$ python3 -q
>>> import numpy as np
>>> import numpy.linalg as la
>>> np.set_printoptions(precision=2, suppress=True, linewidth=120)
>>> M = np.loadtxt("w.csv", delimiter=",")
>>> print(M)
[[-0.75 -0.1  -0.03  0.02 -0.45]
 [ 0.11 -0.72  0.3   0.03 -0.46]
 [ 0.53 -0.35 -0.47 -0.07 -0.16]
 [-0.21 -0.28 -0.09 -0.87  0.32]
 [ 0.27  0.18  0.79 -0.28 -0.1 ]
 [-0.16 -0.49  0.24  0.39  0.67]]
>>> print(la.norm(M, axis=0))
[1. 1. 1. 1. 1.]
>>> print(np.round(M.T @ M, 2) + 0)
[[1. 0. 0. 0. 0.]
 [0. 1. 0. 0. 0.]
 [0. 0. 1. 0. 0.]
 [0. 0. 0. 1. 0.]
 [0. 0. 0. 0. 1.]]
>>> print(np.round(M[:, 4] @ M[:, 2], 2))
-0.0
>>> vec = np.array([2, 0, 0, 1, 3])
>>> y = M @ vec
>>> print(np.round(la.solve(M.T @ M, M.T @ y), 2) + 0)
[2. 0. 0. 1. 3.]
>>> rng = np.random.default_rng(9893)
>>> y = y + 0.1 * rng.normal(size=6)
>>> print(y)
[-2.72 -1.29  0.56 -0.32 -0.11  2.23]
>>> b, *_ = la.lstsq(M, y)
>>> print(b.round(2) + 0)
[ 1.88  0.   -0.09  1.05  3.13]
>>> print(b.round())
[ 2.  0. -0.  1.  3.]
>>> th = np.radians(95)
>>> r_ = np.eye(5)
>>> r_[4, 4] = r_[2, 2] = np.cos(th)
>>> r_[4, 2], r_[2, 4] = -np.sin(th), np.sin(th)
>>> print(r_)
[[ 1.    0.    0.    0.    0.  ]
 [ 0.    1.    0.    0.    0.  ]
 [ 0.    0.   -0.09  0.    1.  ]
 [ 0.    0.    0.    1.    0.  ]
 [ 0.    0.   -1.    0.   -0.09]]
>>> Y = M @ r_.T
>>> print(Y)
[[-0.75 -0.1  -0.45  0.02  0.07]
 [ 0.11 -0.72 -0.48  0.03 -0.26]
 [ 0.53 -0.35 -0.12 -0.07  0.48]
 [-0.21 -0.28  0.33 -0.87  0.07]
 [ 0.27  0.18 -0.17 -0.28 -0.78]
 [-0.16 -0.49  0.65  0.39 -0.3 ]]
>>> Y = np.c_[M[:, :2] @ np.array([[3, 5], [2, -5]]), np.array([2, 3, 0, 0, 1, 1])]
>>> print(Y)
[[-2.45 -3.22  2.  ]
 [-1.12  4.14  3.  ]
 [ 0.91  4.42  0.  ]
 [-1.19  0.31  0.  ]
 [ 1.16  0.43  1.  ]
 [-1.46  1.64  1.  ]]
>>> print(np.round(la.lstsq(M, Y[:, 0])[0], 2) + 0)
[3. 2. 0. 0. 0.]
>>> print(np.round(la.norm(Y - M @ la.lstsq(M, Y)[0], axis=0), 2) + 0)
[0.   0.   0.44]
